>>> import numpy as np
>>> import numpy.linalg as la
>>> np.set_printoptions(precision=3, suppress=True, linewidth=160, legacy="1.25")
>>> rd = lambda a: np.round(a, 3) + 0
>>> mat = np.load("mat.npy")
>>> print(mat)
[[-2.  0.  0.]
 [ 0. -2. -3.]
 [ 0. -3. -2.]]
>>> ev, evecs = la.eigh(mat)
>>> x0 = np.array([-6, -8, -6])
>>> print(np.abs(mat).sum(axis=1).max(), np.abs(ev).max())
5.0 5.0
>>> print((np.sign(evecs[:, -1].round(6)) == np.sign(evecs[0, -1].round(6))).astype(int))
[1 0 0]
>>> print(rd(x0 @ mat @ x0 / (x0 @ x0)), ev[0], rd(ev[-1]))
-4.118 -5.0 1.0
>>> print(rd(la.eigvalsh(mat[1:, 1:])))
[-5.  1.]
>>> hat = np.triu(np.array([[1, 0, 0], [0, 0, 1], [3, 2, 2]]), 1) + np.eye(3)
>>> M2 = hat @ mat @ la.inv(hat)
>>> print(np.poly(M2))
[  1.   6.   3. -10.]
>>> print(la.matrix_rank(M2))
3
>>> print(M2)
[[-2.  0.  0.]
 [ 0. -5.  0.]
 [ 0. -3.  1.]]
>>> print(hat @ mat - mat @ hat)
[[ 0.  0.  0.]
 [ 0. -3.  0.]
 [ 0.  0.  3.]]
>>> J = np.array([[0.0, -0.9, -0.4],
...     [-0.9, -0.2, -0.3],
...     [-0.4, -0.8, 0.8],
...     [1.1, 0.9, -0.7],
...     [-0.9, 2.1, -0.1],
...     [2.6, -1.2, 0.4]])
>>> J[:, 2] *= 5
>>> print(J)
[[ 0.  -0.9 -2. ]
 [-0.9 -0.2 -1.5]
 [-0.4 -0.8  4. ]
 [ 1.1  0.9 -3.5]
 [-0.9  2.1 -0.5]
 [ 2.6 -1.2  2. ]]
>>> x0 = np.array([-1, -2, 2])
>>> target = J @ x0
>>> print(rd(la.pinv(J) @ J))
[[1. 0. 0.]
 [0. 1. 0.]
 [0. 0. 1.]]
>>> rng = np.random.default_rng(5717)
>>> target = target + 0.3 * rng.normal(size=6)
>>> print(rd(target))
[-2.392 -1.509  9.396 -9.974 -4.454  4.111]
>>> c, *_ = la.lstsq(J, target)
>>> print(rd(J.T @ (target - J @ c)))
[0. 0. 0.]
>>> print(rd(la.norm(target - J @ c)))
0.643
>>> print([round(float(la.norm(la.solve(J.T @ J + lam * np.eye(3), J.T @ target))), 2) for lam in (0, 1, 10, 100)])
[2.95, 2.71, 1.94, 0.67]
>>> print(c.round())
[-1. -2.  2.]
>>> hat = J @ la.solve(J.T @ J, J.T)
>>> print(la.matrix_rank(np.eye(6) - hat))
3
>>> print(rd(np.trace(hat)))
3.0
>>> print(rd((np.eye(6) - hat) @ J))
[[0. 0. 0.]
 [0. 0. 0.]
 [0. 0. 0.]
 [0. 0. 0.]
 [0. 0. 0.]
 [0. 0. 0.]]
>>> print(rd(hat @ J[:, 2]))
[-2.  -1.5  4.  -3.5 -0.5  2. ]
>>> print(rd(la.eigvalsh(hat)))
[0. 0. 0. 1. 1. 1.]
>>> print(np.allclose(hat @ hat, hat))
True
>>> X = np.loadtxt("dump.csv", delimiter=",")
>>> print(X)
[[ 0.  2.  0.  0.]
 [ 1. -1.  0.  0.]
 [ 0.  0.  0.  2.]
 [ 0.  0.  1. -1.]]
>>> r0, r1 = X[1], X[0]
>>> print(r0 @ r0)
2.0
>>> p = (r0 @ r1) / (r0 @ r0) * r0
>>> print(np.outer(r0, r1))
[[ 0.  2.  0.  0.]
 [-0. -2. -0. -0.]
 [ 0.  0.  0.  0.]
 [ 0.  0.  0.  0.]]
>>> print(rd(la.norm(r0 + r1) ** 2 + la.norm(r0 - r1) ** 2))
12.0
>>> print(la.matrix_rank(np.outer(r0, r1)))
1
>>> print(r1 - p)
[1. 1. 0. 0.]
>>> print(p)
[-1.  1. -0. -0.]
>>> idx = rng.permutation(4)
>>> print(idx)
[3 0 2 1]
>>> M2 = X[idx][:, idx]
>>> print(np.allclose(M2, X))
False
>>> print(np.trace(M2))
-2.0
>>> hat = np.triu(np.array([[8, -6, 4, 5], [5, -8, -4, -8], [-3, -6, -7, -6], [8, -7, -4, 4]]), 1) + np.eye(4)
>>> M2 = hat @ X @ la.inv(hat)
>>> print(la.matrix_rank(M2))
4
>>> print(np.trace(M2), np.trace(X))
-2.0 -2.0
>>> print(rd(la.det(M2)))
4.0
>>> ev, evecs = la.eig(X)
>>> print(ev)
[ 1. -2.  1. -2.]
>>> print(rd(np.sort(la.eigvals(X @ X))))
[1. 1. 4. 4.]
>>> print(rd(np.sort(la.eigvals(la.inv(X)))))
[-0.5 -0.5  1.   1. ]
>>> print(np.prod(ev))
4.0
>>> print(rd(np.sort(la.eigvals(X.T))))
[-2. -2.  1.  1.]
>>> arr = np.loadtxt("test3.csv", delimiter=",")
>>> print(arr)
[[3. 3. 0. 3.]
 [3. 3. 3. 0.]
 [0. 3. 3. 3.]
 [3. 0. 3. 3.]]
>>> O, evecs = la.qr(arr[:, :1])[0], la.qr(arr[:, 1:])[0]
>>> sv = la.svd(O.T @ evecs, compute_uv=False)
>>> print((sv > 0.9).sum())
0
>>> print(rd(la.norm(O @ O.T - evecs @ evecs.T, 2)))
1.0
>>> print(rd(sv))
[0.756]
>>> x0 = np.array([8, 1, 1, 3])
>>> print(arr * x0)
[[24.  3.  0.  9.]
 [24.  3.  3.  0.]
 [ 0.  3.  3.  9.]
 [24.  0.  3.  9.]]
>>> print(arr @ np.ones(4))
[9. 9. 9. 9.]
>>> print(la.norm(arr @ x0) <= la.norm(arr, 2) * la.norm(x0) + 1e-9)
True
>>> print(arr @ x0)
[36. 30. 15. 36.]
>>> print(np.einsum("ij,j->i", arr, x0))
[36. 30. 15. 36.]
>>> print((arr * x0).sum(axis=1))
[36. 30. 15. 36.]
>>> t = np.radians(15)
>>> Rm = np.eye(4)
>>> Rm[0, 0] = Rm[1, 1] = np.cos(t)
>>> Rm[0, 1], Rm[1, 0] = -np.sin(t), np.sin(t)
>>> print(rd(Rm))
[[ 0.966 -0.259  0.     0.   ]
 [ 0.259  0.966  0.     0.   ]
 [ 0.     0.     1.     0.   ]
 [ 0.     0.     0.     1.   ]]
>>> M2 = arr @ Rm.T
>>> print(rd(la.det(Rm)), rd(np.trace(Rm)))
1.0 3.932
>>> print(rd(M2))
[[ 2.121  3.674  0.     3.   ]
 [ 2.121  3.674  3.     0.   ]
 [-0.776  2.898  3.     3.   ]
 [ 2.898  0.776  3.     3.   ]]
>>> print(rd(la.svd(arr, compute_uv=False)), rd(la.svd(M2, compute_uv=False)))
[9. 3. 3. 3.] [9. 3. 3. 3.]
>>> idx = rng.permutation(4)
>>> print(idx)
[1 0 2 3]
>>> M2 = arr[idx][:, idx]
>>> print(M2)
[[3. 3. 3. 0.]
 [3. 3. 0. 3.]
 [3. 0. 3. 3.]
 [0. 3. 3. 3.]]
>>> print(rd(np.sort(np.abs(la.eigvals(M2)))))
[3. 3. 3. 9.]
>>> print(rd(la.eigvalsh(arr).min()))
-3.0
>>> m1 = np.load("m.npy")
>>> print(m1)
[[-7 -3 -2  7]
 [-7 -3 -2  7]
 [ 1  3 -1 -1]]
>>> rank = la.matrix_rank(m1)
>>> print(rank)
2
>>> N = la.svd(m1)[2][rank:].T
>>> print(np.allclose(m1 @ N, 0))
True
>>> print([int(la.matrix_rank(m1[:, :j + 1])) for j in range(4)])
[1, 2, 2, 2]
>>> print(rd(N @ N.T))
[[ 0.545 -0.091 -0.182  0.455]
 [-0.091  0.182  0.364  0.091]
 [-0.182  0.364  0.727  0.182]
 [ 0.455  0.091  0.182  0.545]]
>>> r0 = np.array([-1, -5, 2])
>>> print(np.correlate(m1[1], m1[2], "full"))
[  7  10 -16 -21 -16  19   7]
>>> t = np.radians(30)
>>> Rm = np.eye(4)
>>> Rm[2, 2] = Rm[1, 1] = np.cos(t)
>>> Rm[2, 1], Rm[1, 2] = -np.sin(t), np.sin(t)
>>> print(rd(Rm))
[[ 1.     0.     0.     0.   ]
 [ 0.     0.866  0.5    0.   ]
 [ 0.    -0.5    0.866  0.   ]
 [ 0.     0.     0.     1.   ]]
>>> M2 = m1 @ Rm.T
>>> print(rd(la.svd(m1, compute_uv=False)), rd(la.svd(M2, compute_uv=False)))
[15.037  2.807  0.   ] [15.037  2.807  0.   ]
>>> print(rd(la.det(Rm)), rd(np.trace(Rm)))
1.0 3.732
>>> print(rd(np.abs(M2 - m1).max(axis=0)))
[0.    0.902 1.768 0.   ]
>>> M2 = m1 + rng.integers(-2, 3, (3, 2)) @ rng.integers(-2, 3, (2, 4))
>>> print(M2)
[[-5 -5 -2 11]
 [-3 -7 -4 11]
 [-1  5  2  1]]
>>> print(la.matrix_rank(M2 - m1, tol=1e-8))
2
>>> print(rd(la.svd(M2 - m1, compute_uv=False)))
[8.688 4.638 0.   ]
>>> print(M2 - m1)
[[ 2 -2  0  4]
 [ 4 -4 -2  4]
 [-2  2  3  2]]
>>> data = np.loadtxt("out7.csv", delimiter=",")
>>> print(data)
[[-1.  0.  0.  0.]
 [ 0. -2.  0.  0.]
 [ 0.  0. -3.  0.]
 [ 0.  0.  0. -2.]]
>>> print((la.matrix_power((data != 0) + (data.T != 0) + np.eye(4), 4) > 0).astype(int))
[[1 0 0 0]
 [0 1 0 0]
 [0 0 1 0]
 [0 0 0 1]]
>>> print((data != 0).astype(int))
[[1 0 0 0]
 [0 1 0 0]
 [0 0 1 0]
 [0 0 0 1]]
>>> print(rd(la.det(data)))
12.0
>>> O = data.astype(float).copy()
>>> for j in range(4):
...     O[:, j] -= O[:, :j] @ (O[:, :j].T @ O[:, j])
...     O[:, j] /= la.norm(O[:, j])
... 
>>> print(O.T @ data)
[[1. 0. 0. 0.]
 [0. 2. 0. 0.]
 [0. 0. 3. 0.]
 [0. 0. 0. 2.]]
>>> print(O.T @ O)
[[1. 0. 0. 0.]
 [0. 1. 0. 0.]
 [0. 0. 1. 0.]
 [0. 0. 0. 1.]]
>>> F = np.array([[-1.5, -0.2, 0.2],
...     [0.6, 1.8, 0.5],
...     [0.1, 0.8, 0.1],
...     [-1.0, 0.4, -0.3],
...     [-0.6, 3.1, -1.3],
...     [-0.5, -1.3, -0.4],
...     [-1.5, -0.3, 1.0],
...     [1.3, -1.2, 0.4],
...     [0.5, 0.4, 0.0],
...     [1.2, 1.6, 0.9],
...     [0.6, 1.1, -0.3],
...     [0.1, 0.6, -0.4],
...     [2.8, 0.2, 1.1]])
>>> F[2] *= 5
>>> print(F)
[[-1.5 -0.2  0.2]
 [ 0.6  1.8  0.5]
 [ 0.5  4.   0.5]
 [-1.   0.4 -0.3]
 [-0.6  3.1 -1.3]
 [-0.5 -1.3 -0.4]
 [-1.5 -0.3  1. ]
 [ 1.3 -1.2  0.4]
 [ 0.5  0.4  0. ]
 [ 1.2  1.6  0.9]
 [ 0.6  1.1 -0.3]
 [ 0.1  0.6 -0.4]
 [ 2.8  0.2  1.1]]
>>> idx = F[:, 2] > np.median(F[:, 2])
>>> r0 = F[idx].mean(axis=0) - F[~idx].mean(axis=0)
>>> print(np.argsort(-np.abs(r0).round(6), kind="stable"))
[0 2 1]
>>> feats = np.array([[2, 3, 3], [3, 2, 3], [3, 3, 2]])
>>> print(rd(la.eigvalsh(feats).min()))
-1.0
>>> print(np.all(la.eigvalsh(feats) > 0))
False
>>> print(np.allclose(feats @ feats.T, feats.T @ feats))
True
>>> print((feats @ feats)[0])
[22 21 21]
>>> print(np.sort(np.abs(np.fft.fft(feats[0]))), rd(np.sort(la.svd(feats, compute_uv=False))))
[1. 1. 8.] [1. 1. 8.]
>>> print(feats @ (-1.0) ** np.arange(3))
[2. 4. 2.]
>>> print(feats @ np.ones(3))
[8. 8. 8.]
>>> O, Rm = la.qr(feats)
>>> print(np.allclose(Rm.T @ Rm, feats.T @ feats))
True
>>> print(rd(O @ Rm))
[[2. 3. 3.]
 [3. 2. 3.]
 [3. 3. 2.]]
>>> print(rd(np.trace(O @ O.T)))
3.0
>>> assert feats == feats.T
Traceback (most recent call last):
  File "<python-input-145>", line 1, in <module>
    assert feats == feats.T
           ^^^^^^^^^^^^^^^^
ValueError: The truth value of an array with more than one element is ambiguous. Use a.any() or a.all()
>>> print((feats + feats.T) / 2)
[[2. 3. 3.]
 [3. 2. 3.]
 [3. 3. 2.]]
>>> feats.inv()
Traceback (most recent call last):
  File "<python-input-147>", line 1, in <module>
    feats.inv()
    ^^^^^^^^^
AttributeError: 'numpy.ndarray' object has no attribute 'inv'
>>> print(la.matrix_power(feats, 3))
[[170 171 171]
 [171 170 171]
 [171 171 170]]
>>> print(rd(np.sort(np.abs(la.eigvals(feats)))))
[1. 1. 8.]
